$ ipython --no-banner

In [1]: import numpy as np

In [2]: np.set_printoptions(precision=2, suppress=True, linewidth=160)

In [3]: W0 = np.loadtxt("w.csv", delimiter=",")

In [4]: W0
Out[4]: 
array([[ -0.05,  -0.24,   3.48,  -0.17,   5.68,  -3.55],
       [ -0.84,  -0.75,   3.79,   6.11,   1.17,   6.42],
       [  2.83,  -6.74,   5.42,  -3.74,   3.21,   1.11],
       [  2.03,  -1.46,  -1.46,   4.57,   1.17,  -4.69],
       [  1.98,   0.93,   2.38,  -2.66,  -0.02,   1.86],
       [ -4.42,  -3.25,  -8.86,   3.6 ,   0.26,  -0.92],
       [  2.73,   4.28,   3.69,  -2.77, -10.56,   4.29],
       [  0.26,   5.45,   5.05,  -2.4 ,   4.19,  -2.24],
       [  5.35,  -1.34,   0.55,   8.87,   3.02,  -0.32],
       [  2.13,  -3.3 ,   0.07,   1.8 ,   2.27,   5.86],
       [  8.96,  -2.61,   1.07,   4.55,   5.27,   4.77],
       [ -3.11,   0.17,  -2.62,   0.92,   1.03,  -0.64],
       [  2.65,   1.54,   2.07,   5.51,  -1.81,  -2.34],
       [ -5.82,   2.99,   1.58,  -0.59,  -2.84,  -2.52],
       [  7.77,  -6.5 ,  -4.46,   5.57,  -2.13,  -0.1 ],
       [ -3.16,   0.09,   4.48,  -1.5 ,  -3.02,  -3.75],
       [  1.71,  -0.32,  -7.71,  -4.5 ,  -2.72,   4.5 ],
       [ -1.86,   0.55,   4.45,  -5.27,   8.28,  -0.21],
       [  4.95,   1.86,   3.89,   2.72,  -1.7 ,  -1.5 ],
       [  2.48,   1.23,  -7.64,   0.32,   5.72,   5.29],
       [  3.85,  -2.59,   6.07,   3.58,  -2.23,  -1.62]])

In [5]: hat = W0 @ np.linalg.solve(W0.T @ W0, W0.T)

In [6]: hat @ W0[:, 2]
Out[6]: array([ 3.48,  3.79,  5.42, -1.46,  2.38, -8.86,  3.69,  5.05,  0.55,  0.07,  1.07, -2.62,  2.07,  1.58, -4.46,  4.48, -7.71,  4.45,  3.89, -7.64,  6.07])

In [7]: np.round(np.linalg.eigvalsh(hat), 2) + 0
Out[7]: array([0., 0., 0., 0., 0., 0., 0., 0., 0., 0., 0., 0., 0., 0., 0., 1., 1., 1., 1., 1., 1.])

In [8]: round(np.trace(hat), 2)
Out[8]: np.float64(6.0)

In [9]: W = np.array([[0, -1, 2], [3, 2, -2], [0, 5, 4], [3, -1, 1], [5, 3, 4], [4, 5, 0]])

In [10]: b = np.array([0, 3, 4])

In [11]: act = np.maximum(W0 @ W + b, 0)

In [12]: (act > 0).mean(axis=0)
Out[12]: array([0.52, 0.67, 0.71])

In [13]: cent = np.array([[-1, 2], [1, 1], [2, 0]])

In [14]: W @ cent
Out[14]: 
array([[ 3, -1],
       [-5,  8],
       [13,  5],
       [-2,  5],
       [ 6, 13],
       [ 1, 13]])

In [15]: feats = np.load("test3.npy")

In [16]: print(feats)
[[ 1 -2  4 -8]
 [ 1 -1  1 -1]
 [ 1  0  0  0]]

In [17]: blk = np.stack([feats, 3 * feats, feats[::-1]])

In [18]: blk.sum(axis=0)
Out[18]: 
array([[  5,  -8,  16, -32],
       [  5,  -5,   5,  -5],
       [  5,  -2,   4,  -8]])

In [19]: np.linalg.norm(blk, axis=(1, 2))
Out[19]: array([ 9.49, 28.46,  9.49])

In [20]: print(np.einsum("bij,cij->bc", blk, blk))
[[ 90 270   6]
 [270 810  18]
 [  6  18  90]]

In [21]: Y = feats / np.linalg.norm(feats, axis=1, keepdims=True)

In [22]: cov = Y @ Y.T

In [23]: (np.abs(cov) > 0.9).astype(int)
Out[23]: 
array([[1, 0, 0],
       [0, 1, 0],
       [0, 0, 1]])

In [24]: cov[1]
Out[24]: array([0.81, 1.  , 0.5 ])

In [25]: np.round(np.degrees(np.arccos(np.clip(cov[1, 2], -1, 1))), 2)
Out[25]: np.float64(60.0)

In [26]: np.linalg.norm(Y, axis=1)
Out[26]: array([1., 1., 1.])

In [27]: f, g = feats[0], feats[1]

In [28]: print(f @ g)
15

In [29]: p = (f @ g) / (f @ f) * f

In [30]: np.linalg.matrix_rank(np.outer(f, g))
Out[30]: np.int64(1)

In [31]: Y = np.array([[-2, -1, -3], [-1, -3, 3]])

In [32]: cent = np.kron(Y, feats)

In [33]: print(np.linalg.matrix_rank(cent))
6

In [34]: K = np.loadtxt("a.csv", delimiter=",")

In [35]: K
Out[35]: 
array([[ 1.,  0.,  0.,  0.,  0.],
       [ 4.,  1.,  0.,  0.,  0.],
       [ 2.,  3.,  1.,  0.,  0.],
       [ 7., -2.,  3.,  1.,  0.],
       [ 3.,  8.,  6., -8.,  1.]])

In [36]: round(np.linalg.norm(K[2], 1), 2), round(np.linalg.norm(K[2], np.inf), 2)
Out[36]: (np.float64(6.0), np.float64(3.0))

In [37]: np.round(np.linalg.norm(K, 1), 2), np.round(np.linalg.norm(K, np.inf), 2)
Out[37]: (np.float64(17.0), np.float64(26.0))

In [38]: round(np.linalg.norm(K) ** 2 / np.linalg.norm(K, 2) ** 2, 2)
Out[38]: np.float64(1.43)

In [39]: np.round(np.linalg.norm(K, "nuc"), 2)
Out[39]: np.float64(26.22)

In [40]: print(round(np.linalg.norm(K, 2), 2))
13.71

In [41]: np.linalg.norm(K, axis=1).argmax()
Out[41]: np.int64(4)

In [42]: K[2] @ K[1]
Out[42]: np.float64(11.0)

In [43]: rng = np.random.default_rng(6186)

In [44]: lab = rng.permutation(5)

In [45]: lab
Out[45]: array([2, 0, 3, 4, 1])

In [46]: Y = K[lab][:, lab]

In [47]: np.sort(np.abs(np.linalg.eigvals(Y)))
Out[47]: array([1., 1., 1., 1., 1.])

In [48]: np.diag(Y)
Out[48]: array([1., 1., 1., 1., 1.])

In [49]: np.trace(Y)
Out[49]: np.float64(5.0)

In [50]: print(round(np.linalg.det(Y), 2), np.round(np.linalg.det(K[lab]), 2))
1.0 1.0

In [51]: np.allclose(Y, K)
Out[51]: False

In [52]: [round(float(x), 2) for x in np.linalg.svd(K, compute_uv=False)[:3]]
Out[52]: [13.71, 8.46, 2.78]

In [53]: print(np.linalg.matrix_rank(K, rtol=0.1))
3

In [54]: np.argsort(-np.linalg.norm(K, axis=0).round(6), kind="stable")[:3]
Out[54]: array([0, 1, 3])

In [55]: np.linalg.cond(K) > 100
Out[55]: np.True_

In [56]: K @ K
Out[56]: 
array([[  1.,   0.,   0.,   0.,   0.],
       [  8.,   1.,   0.,   0.,   0.],
       [ 16.,   6.,   1.,   0.,   0.],
       [ 12.,   5.,   6.,   1.,   0.],
       [ -6.,  50., -12., -16.,   1.]])

In [57]: [int(np.linalg.matrix_rank(np.linalg.matrix_power(K, p))) for p in range(1, 6)]
Out[57]: [5, 5, 5, 5, 5]

In [58]: np.linalg.matrix_rank(K - K[0, 0] * np.eye(5))
Out[58]: np.int64(4)

In [59]: np.sort(np.linalg.eigvals(K))
Out[59]: array([1., 1., 1., 1., 1.])

In [60]: ang = np.radians(90)

In [61]: R = np.eye(5)

In [62]: R[2, 2] = R[4, 4] = np.cos(ang)

In [63]: R[2, 4], R[4, 2] = -np.sin(ang), np.sin(ang)

In [64]: print(R.round(2) + 0)
[[ 1.  0.  0.  0.  0.]
 [ 0.  1.  0.  0.  0.]
 [ 0.  0.  0.  0. -1.]
 [ 0.  0.  0.  1.  0.]
 [ 0.  0.  1.  0.  0.]]

In [65]: Y = K @ R.T

In [66]: np.abs(Y - K).max(axis=0)
Out[66]: array([0., 0., 7., 0., 5.])

In [67]: print(np.round(np.linalg.svd(K, compute_uv=False), 2) + 0, np.round(np.linalg.svd(Y, compute_uv=False), 2) + 0)
[13.71  8.46  2.78  1.26  0.  ] [13.71  8.46  2.78  1.26  0.  ]

In [68]: mat = np.load("dump.npy")

In [69]: mat
Out[69]: 
array([[-2.,  1.,  1.,  1.],
       [ 1., -2.,  1.,  1.],
       [ 1.,  1., -2.,  1.],
       [ 1.,  1.,  1., -2.]])

In [70]: # equal to its transpose

In [71]: blk = np.stack([mat, 2 * mat, mat[::-1]])

In [72]: blk.shape
Out[72]: (3, 4, 4)

In [73]: np.linalg.det(blk)
Out[73]: array([ -27., -432.,  -27.])

In [74]: print(np.linalg.norm(blk, axis=(1, 2)))
[ 5.29 10.58  5.29]

In [75]: Y = np.linalg.inv(mat)

In [76]: print(Y.round(2) + 0)
[[0.   0.33 0.33 0.33]
 [0.33 0.   0.33 0.33]
 [0.33 0.33 0.   0.33]
 [0.33 0.33 0.33 0.  ]]

In [77]: round(float(np.linalg.slogdet(mat)[0]), 2)
Out[77]: -1.0

In [78]: (np.abs(Y) > 1e-9).astype(int)
Out[78]: 
array([[0, 1, 1, 1],
       [1, 0, 1, 1],
       [1, 1, 0, 1],
       [1, 1, 1, 0]])

In [79]: print(np.round(np.linalg.det(mat) * np.linalg.det(Y), 2))
1.0

In [80]: np.round(mat @ Y, 2) + 0
Out[80]: 
array([[1., 0., 0., 0.],
       [0., 1., 0., 0.],
       [0., 0., 1., 0.],
       [0., 0., 0., 1.]])

In [81]: np.allclose(Y, mat.T)
Out[81]: False
